$ ipython --no-banner

In [1]: import numpy as np

In [2]: np.set_printoptions(suppress=True, linewidth=100)

In [3]: tidy = lambda a: np.round(a, 3) + 0

In [4]: data = np.loadtxt("mat.csv", delimiter=",")

In [5]: data
Out[5]: 
array([[1., 0., 0., 0., 0., 0., 0., 0., 0., 0., 0., 0.],
       [3., 1., 0., 0., 0., 0., 0., 0., 0., 0., 0., 0.],
       [2., 0., 1., 0., 0., 0., 0., 0., 0., 0., 0., 0.],
       [0., 5., 1., 1., 0., 0., 0., 0., 0., 0., 0., 0.],
       [1., 0., 2., 3., 1., 0., 0., 0., 0., 0., 0., 0.],
       [4., 1., 0., 0., 5., 1., 0., 0., 0., 0., 0., 0.],
       [3., 1., 4., 0., 5., 4., 1., 0., 0., 0., 0., 0.],
       [5., 3., 4., 2., 2., 5., 3., 1., 0., 0., 0., 0.],
       [2., 5., 4., 1., 3., 5., 3., 0., 1., 0., 0., 0.],
       [2., 0., 1., 1., 2., 0., 5., 5., 5., 1., 0., 0.],
       [0., 3., 5., 0., 0., 1., 5., 0., 2., 0., 1., 0.],
       [0., 1., 1., 0., 1., 3., 5., 5., 2., 2., 2., 1.]])

In [6]: left, sv, Vh = np.linalg.svd(data)

In [7]: np.argmax(sv[:-1] / (sv[1:] + 1e-6)) + 1
Out[7]: np.int64(11)

In [8]: other = left[:, :11] @ np.diag(sv[:11]) @ Vh[:11]

In [9]: tidy(np.linalg.norm(data - other, 2)), tidy(sv[11])
Out[9]: (np.float64(0.0), np.float64(0.0))

In [10]: tidy(np.abs(data - other).max())
Out[10]: np.float64(0.0)

In [11]: np.linalg.cond(data) > 100
Out[11]: np.True_

In [12]: tidy(np.linalg.norm(data, 2) / np.linalg.norm(data))
Out[12]: np.float64(0.776)

In [13]: E = np.loadtxt("arr.csv", delimiter=",")

In [14]: E
Out[14]: 
array([[ 0.,  1.,  1.,  0.,  1.,  0.,  2.,  1.,  2.,  1.],
       [ 2.,  2.,  2.,  2.,  1.,  0.,  2.,  0.,  0.,  2.],
       [ 0.,  1.,  0.,  0.,  0.,  2.,  3.,  0.,  2.,  0.],
       [ 1.,  0.,  1.,  0.,  0.,  1.,  0.,  3.,  2.,  1.],
       [ 0.,  0.,  0.,  0.,  2., -3.,  3.,  3., -3., -1.],
       [ 0.,  0.,  0.,  0., -1.,  1.,  0., -3.,  3., -3.],
       [ 0.,  0.,  0.,  0., -3., -3., -2.,  1., -1., -2.],
       [ 0.,  0.,  0.,  0.,  2.,  1.,  1.,  1., -3.,  1.],
       [ 0.,  0.,  0.,  0.,  3.,  0., -1., -1.,  3., -3.],
       [ 0.,  0.,  0.,  0., -3., -1., -2., -2., -2.,  2.]])

In [15]: tidy(np.linalg.norm(data, axis=1))
Out[15]: array([1.   , 3.162, 2.236, 5.196, 3.873, 6.557, 8.246, 9.644, 9.487, 9.274, 8.062, 8.66 ])

In [16]: tidy(np.linalg.norm(data) ** 2 / np.linalg.norm(data, 2) ** 2)
Out[16]: np.float64(1.661)

In [17]: data[0] @ data[1]
Out[17]: np.float64(3.0)

In [18]: tidy(np.linalg.norm(data, "nuc"))
Out[18]: np.float64(55.997)
